$ python3 -q
>>> import numpy as np
>>> from numpy import linalg as LA
>>> np.set_printoptions(suppress=True, linewidth=100)
>>> feats = np.load("run12.npy")
>>> print(feats)
[[  9.946  -15.0268 -15.0248]
 [ 26.0607  33.0233 -48.0159]
 [ 19.9526 -13.943  -32.0026]]
>>> print(round(float(LA.det(feats)), 4))
53.1797
>>> print(np.round(feats @ feats, 4))
[[-592.4698 -436.2003 1052.9213]
 [ 161.768  1368.4151 -440.5666]
 [-803.4509 -314.0553 1393.8683]]
>>> print(round(np.trace(feats), 4))
10.9667
>>> print(np.round(np.sort(np.abs(LA.eigvals(feats))), 4))
[ 0.0519 26.9646 37.9832]
>>> print(np.allclose(feats @ feats.T, feats.T @ feats))
False
>>> print(np.round((feats - feats.T) / 2, 4))
[[  0.     -20.5438 -17.4887]
 [ 20.5438   0.     -17.0365]
 [ 17.4887  17.0365   0.    ]]
>>> print(np.allclose(feats, feats.T))
False
>>> Uu, s, Vh = LA.svd(feats, full_matrices=False)
>>> print(np.round(np.cumsum(s ** 2) / np.sum(s ** 2), 4))
[0.8036 1.     1.    ]
>>> print(np.round(Uu.T @ Uu, 4) + 0)
[[1. 0. 0.]
 [0. 1. 0.]
 [0. 0. 1.]]
>>> print(Uu.shape, s.shape, Vh.shape)
(3, 3) (3,) (3, 3)
>>> print(np.allclose(Uu * s @ Vh, feats))
True
>>> print(np.round(Vh @ Vh.T, 4) + 0)
[[1. 0. 0.]
 [0. 1. 0.]
 [0. 0. 1.]]
>>> print(np.round(np.abs(Vh[0]), 4))
[0.4748 0.2764 0.8355]
>>> print(np.round(np.sqrt((s ** 2).sum()), 4), round(float(LA.norm(feats)), 4))
79.0087 79.0087
>>> print((s > 1e-8).sum())
3
>>> print(LA.cond(feats) > 100)
True
>>> print(round(LA.norm(feats, 2) / LA.norm(feats), 4))
0.8965
>>> Y = np.array([[0, -3], [-1, 3], [0, -3]])
>>> print(LA.matrix_rank(np.vstack([feats, Y.T])))
3
>>> print(np.round(np.einsum("ik,kj->ji", feats, Y), 4))
[[ 15.0268 -33.0233  13.943 ]
 [-29.844  164.9355  -5.679 ]]
>>> print(np.round(np.einsum("ij,ij->i", feats, feats), 4))
[ 550.4722 4075.2251 1616.6799]
>>> Y = np.array([[0, 2], [1, 0]])
>>> data = np.kron(np.eye(2, dtype=int), Y)
>>> print(data)
[[0 2 0 0]
 [1 0 0 0]
 [0 0 0 2]
 [0 0 1 0]]
>>> print((data != 0).astype(int))
[[0 1 0 0]
 [1 0 0 0]
 [0 0 0 1]
 [0 0 1 0]]
>>> print(np.round(np.sort(LA.eigvals(data).real), 4))
[-1.4142 -1.4142  1.4142  1.4142]
>>> Y = LA.inv(data)
>>> print(np.round(LA.cond(data), 4))
2.0
>>> print(round(float(LA.det(data) * LA.det(Y)), 4))
1.0
>>> print((np.abs(Y) > 1e-9).astype(int))
[[0 1 0 0]
 [1 0 0 0]
 [0 0 0 1]
 [0 0 1 0]]
>>> print(data @ Y)
[[1. 0. 0. 0.]
 [0. 1. 0. 0.]
 [0. 0. 1. 0.]
 [0. 0. 0. 1.]]
>>> Q, V = LA.qr(data[:, :3])[0], LA.qr(data[:, 3:])[0]
>>> s = LA.svd(Q.T @ V, compute_uv=False)
>>> print(s)
[0.]
>>> print((s > 0.9).sum())
0
>>> print(np.round(LA.norm(Q @ Q.T - V @ V.T, 2), 4))
1.0
>>> print(data @ data.T)
[[4 0 0 0]
 [0 1 0 0]
 [0 0 4 0]
 [0 0 0 1]]
>>> print(np.round(LA.pinv(data), 4))
[[0.  1.  0.  0. ]
 [0.5 0.  0.  0. ]
 [0.  0.  0.  1. ]
 [0.  0.  0.5 0. ]]
>>> print(data[:, 3] @ data[:, 0])
0
>>> print(np.round(LA.svd(data, compute_uv=False), 4))
[2. 2. 1. 1.]
>>> Y = np.array([[7, 5, -9], [2, 5, -8]])
>>> cent = np.kron(Y, data)
>>> print(cent.shape)
(8, 12)
>>> print(cent)
[[  0  14   0   0   0  10   0   0   0 -18   0   0]
 [  7   0   0   0   5   0   0   0  -9   0   0   0]
 [  0   0   0  14   0   0   0  10   0   0   0 -18]
 [  0   0   7   0   0   0   5   0   0   0  -9   0]
 [  0   4   0   0   0  10   0   0   0 -16   0   0]
 [  2   0   0   0   5   0   0   0  -8   0   0   0]
 [  0   0   0   4   0   0   0  10   0   0   0 -16]
 [  0   0   2   0   0   0   5   0   0   0  -8   0]]
>>> arr = -3 * np.eye(5) + np.eye(5, k=1)
>>> print(arr)
[[-3.  1.  0.  0.  0.]
 [ 0. -3.  1.  0.  0.]
 [ 0.  0. -3.  1.  0.]
 [ 0.  0.  0. -3.  1.]
 [ 0.  0.  0.  0. -3.]]
>>> r0 = np.array([1, 5, 1, 0, 5])
>>> Y = arr + np.outer(r0, np.eye(5)[1])
>>> print(round(float(LA.det(Y) / LA.det(arr)), 4), np.round(1 + LA.solve(arr, r0)[1], 4))
-0.8395 -0.8395
>>> print(Y)
[[-3.  2.  0.  0.  0.]
 [ 0.  2.  1.  0.  0.]
 [ 0.  1. -3.  1.  0.]
 [ 0.  0.  0. -3.  1.]
 [ 0.  5.  0.  0. -3.]]
>>> print(LA.matrix_rank(Y - arr))
1
>>> X = np.array([[0.0, -1.0, -0.8],
...     [-0.1, -0.6, 0.7],
...     [0.4, -0.5, -0.8],
...     [0.1, 0.3, 0.7],
...     [-0.3, -1.4, 0.6],
...     [-0.6, -0.4, -0.7],
...     [-0.1, -2.3, 2.7],
...     [0.3, -1.5, 1.4],
...     [0.2, -0.5, 1.1],
...     [1.2, 0.6, 1.7],
...     [-0.2, -0.9, 0.3],
...     [-0.6, -0.9, -0.7],
...     [-1.6, -0.8, -0.3],
...     [0.9, 1.4, -0.7],
...     [0.1, -0.6, -0.1],
...     [-0.6, 1.9, 2.4],
...     [1.3, -1.0, -0.5],
...     [-0.3, -0.8, -1.1],
...     [0.6, -0.3, -2.9],
...     [-2.0, -1.3, 0.5]])
>>> X[0] *= 3
>>> print(X.round(4))
[[ 0.  -3.  -2.4]
 [-0.1 -0.6  0.7]
 [ 0.4 -0.5 -0.8]
 [ 0.1  0.3  0.7]
 [-0.3 -1.4  0.6]
 [-0.6 -0.4 -0.7]
 [-0.1 -2.3  2.7]
 [ 0.3 -1.5  1.4]
 [ 0.2 -0.5  1.1]
 [ 1.2  0.6  1.7]
 [-0.2 -0.9  0.3]
 [-0.6 -0.9 -0.7]
 [-1.6 -0.8 -0.3]
 [ 0.9  1.4 -0.7]
 [ 0.1 -0.6 -0.1]
 [-0.6  1.9  2.4]
 [ 1.3 -1.  -0.5]
 [-0.3 -0.8 -1.1]
 [ 0.6 -0.3 -2.9]
 [-2.  -1.3  0.5]]
>>> x = np.array([-1, 7, 9])
>>> print(np.sign((feats @ x).round(6)))
[-1. -1. -1.]
>>> print(np.round((feats * x).sum(axis=1), 4))
[-250.3568 -227.0407 -405.577 ]
>>> print(feats @ np.eye(3)[2])
[-15.0248 -48.0159 -32.0026]
>>> print(np.round(feats @ x, 4))
[-250.3568 -227.0407 -405.577 ]
>>> Y = np.c_[X[:, :1] @ np.array([[-1]]), np.array([2, 2, 2, 2, 3, 0, 3, 1, 2, 1, 2, 0, 1, 2, 1, 1, 2, 1, 1, 0])]
>>> print(Y)
[[ 0.   2. ]
 [ 0.1  2. ]
 [-0.4  2. ]
 [-0.1  2. ]
 [ 0.3  3. ]
 [ 0.6  0. ]
 [ 0.1  3. ]
 [-0.3  1. ]
 [-0.2  2. ]
 [-1.2  1. ]
 [ 0.2  2. ]
 [ 0.6  0. ]
 [ 1.6  1. ]
 [-0.9  2. ]
 [-0.1  1. ]
 [ 0.6  1. ]
 [-1.3  2. ]
 [ 0.3  1. ]
 [-0.6  1. ]
 [ 2.   0. ]]
>>> print(LA.matrix_rank(np.c_[X, Y]))
4
>>> print(np.round(LA.norm(LA.qr(X)[0].T @ Y, axis=0) ** 2 / ((Y ** 2).sum(axis=0) + 1e-12), 4))
[1.     0.4173]
>>> print(LA.matrix_rank(Y))
2
>>> print(np.round(LA.norm(Y - X @ LA.lstsq(X, Y)[0], axis=0), 4) + 0)
[0.     5.7631]
>>> x = np.array([1, 0])
>>> target = Y @ x
>>> print(target)
[ 0.   0.1 -0.4 -0.1  0.3  0.6  0.1 -0.3 -0.2 -1.2  0.2  0.6  1.6 -0.9 -0.1  0.6 -1.3  0.3 -0.6
  2. ]
>>> print(np.round(LA.solve(Y.T @ Y, Y.T @ target), 4) + 0)
[1. 0.]
>>> print(np.round(LA.pinv(Y) @ Y, 4) + 0)
[[1. 0.]
 [0. 1.]]
>>> rng = np.random.default_rng(472)
>>> target = target + 0.3 * rng.normal(size=20)
>>> print(target.round(4))
[-0.1963  0.3639 -0.5348  0.1107  0.1896  0.6194  0.3417 -0.0836  0.452  -1.3609  0.3653  0.8459
  1.7026 -0.8397 -0.1129  0.4505 -0.6147  0.0593 -0.8779  2.1508]
>>> c, *_ = LA.lstsq(Y, target)
>>> print(np.round(Y.T @ (target - Y @ c), 4) + 0)
[0. 0.]
>>> print(round(LA.norm(target - Y @ c), 4))
1.1412
>>> Ac = X - X.mean(axis=0)
>>> Uu, s, Vh = LA.svd(Ac, full_matrices=False)
>>> print(np.abs(Vh[0]).argmax())
2
>>> print(np.round(Vh[0] * np.sign(Vh[0, np.abs(Vh[0]).argmax()]), 4))
[-0.0201  0.331   0.9434]
>>> W0 = np.load("m.npy")
>>> print(W0)
[[ 0 -8  2]
 [ 0  0  4]
 [ 0  0  0]]
>>> print(LA.lstsq(W0[:-1].T, W0[-1])[2])
2
>>> print(np.round(W0 @ LA.pinv(W0) @ W0, 4) + 0)
[[ 0. -8.  2.]
 [ 0.  0.  4.]
 [ 0.  0.  0.]]
>>> J = rng.normal(size=(24, 3))
>>> J = 3 * J / LA.norm(J, axis=1, keepdims=True)
>>> print(J.round(4))
[[-0.1609  1.7235  2.4502]
 [ 0.9083  2.8515 -0.2094]
 [ 2.1067  2.0349  0.6489]
 [-1.1477 -1.5518 -2.2967]
 [ 1.3626 -2.6609  0.2502]
 [-1.6088  2.4787 -0.5175]
 [ 0.0719  2.2024  2.0357]
 [ 1.8455  0.1087 -2.3627]
 [ 2.8817 -0.7638 -0.3351]
 [ 2.8385 -0.0366 -0.9702]
 [ 0.5268  2.7983 -0.9443]
 [-2.2289  2.0073 -0.0516]
 [ 2.8358 -0.1852 -0.9612]
 [ 1.4454  2.6286 -0.0335]
 [-0.0624  2.9067 -0.7397]
 [ 1.1418  1.8564  2.0615]
 [-2.6658 -1.1624  0.7364]
 [ 2.5004 -1.5239  0.6526]
 [-0.7985 -2.5176  1.4226]
 [ 2.5625 -0.7323  1.3774]
 [ 0.6051  2.8941  0.508 ]
 [ 2.7236  0.2762 -1.2272]
 [-2.2329 -1.9677 -0.3776]
 [-2.1121  1.6058  1.4002]]
>>> Y = J / np.sqrt((J ** 2).mean(axis=1, keepdims=True))
>>> print(LA.matrix_rank(Y) == LA.matrix_rank(J))
True
>>> print(LA.matrix_rank(J - J.mean(axis=1, keepdims=True)))
2
>>> Uu, s, Vh = LA.svd(W0)
>>> print(s.round(4))
[8.3188 3.8467 0.    ]
>>> print(np.argmax(s[:-1] / (s[1:] + 1e-6)) + 1)
2
>>> Y = Uu[:, :2] @ np.diag(s[:2]) @ Vh[:2]
>>> print(round(LA.norm(W0 - Y) / LA.norm(W0), 4))
0.0
>>> print(LA.matrix_rank(Y))
2
>>> print(round(LA.norm(W0 - Y, 2), 4), s[2])
0.0 0.0
>>> M = np.load("mat.npy")
>>> print(M)
[[-3 -3 -3]
 [-3 -6 -6]
 [-3 -6 -9]]
>>> print(M.shape)
(3, 3)
>>> print(M.mean(axis=0))
[-3. -5. -6.]
>>> print(np.abs(M).max())
9
>>> print(np.unravel_index(np.abs(M).argmax(), M.shape))
(np.int64(2), np.int64(2))
>>> print(np.round(LA.svd(M, compute_uv=False), 4))
[15.1468  1.9293  0.9239]
>>> P = np.triu(np.array([[0, 2, 1], [1, 2, 0], [2, 2, 2]]), 1) + np.eye(3)
>>> Y = P @ M @ LA.inv(P)
>>> print(np.round(np.poly(Y), 4))
[ 1. 18. 45. 27.]
>>> E = np.array([[0.4, -0.5, 0.4, -0.7],
...     [-0.6, -0.1, -0.4, 0.8],
...     [-0.1, -0.9, 0.7, -0.1],
...     [0.8, -1.7, -0.1, -0.2],
...     [0.8, 0.5, -1.0, 0.2],
...     [1.3, -0.6, 1.1, 1.4],
...     [1.7, -2.1, 0.7, 0.2],
...     [0.2, 0.1, 1.5, 1.1],
...     [1.8, -1.6, -0.1, -0.4],
...     [2.8, 0.5, 1.8, -1.4],
...     [-0.3, -1.5, -2.3, 0.0]])
>>> E[:, 2] = 4 * E[:, 1] + 0.02 * rng.normal(size=11)
>>> print(E.round(4))
[[ 0.4    -0.5    -2.0084 -0.7   ]
 [-0.6    -0.1    -0.4075  0.8   ]
 [-0.1    -0.9    -3.6105 -0.1   ]
 [ 0.8    -1.7    -6.8253 -0.2   ]
 [ 0.8     0.5     1.9871  0.2   ]
 [ 1.3    -0.6    -2.4253  1.4   ]
 [ 1.7    -2.1    -8.3806  0.2   ]
 [ 0.2     0.1     0.4042  1.1   ]
 [ 1.8    -1.6    -6.4007 -0.4   ]
 [ 2.8     0.5     2.0075 -1.4   ]
 [-0.3    -1.5    -5.9643  0.    ]]
>>> Ac = E - E.mean(axis=0)
>>> Uu, s, Vh = LA.svd(Ac, full_matrices=False)
>>> print(np.round(s ** 2 / (s ** 2).sum(), 4) + 0)
[0.893  0.0802 0.0268 0.    ]
>>> print(np.abs(Vh[0]).argmax())
2
>>> idx = E[:, 2] > np.median(E[:, 2])
>>> r0 = E[idx].mean(axis=0) - E[~idx].mean(axis=0)
>>> print(round(float((((E - E.mean(axis=0)) @ r0 > 0) == idx).mean()), 4))
0.9091
>>> print(((E - E.mean(axis=0)) @ r0 > 0).astype(int))
[1 1 0 0 1 1 0 1 0 1 0]
>>> print(np.argsort(-np.abs(r0).round(6), kind="stable"))
[2 1 3 0]
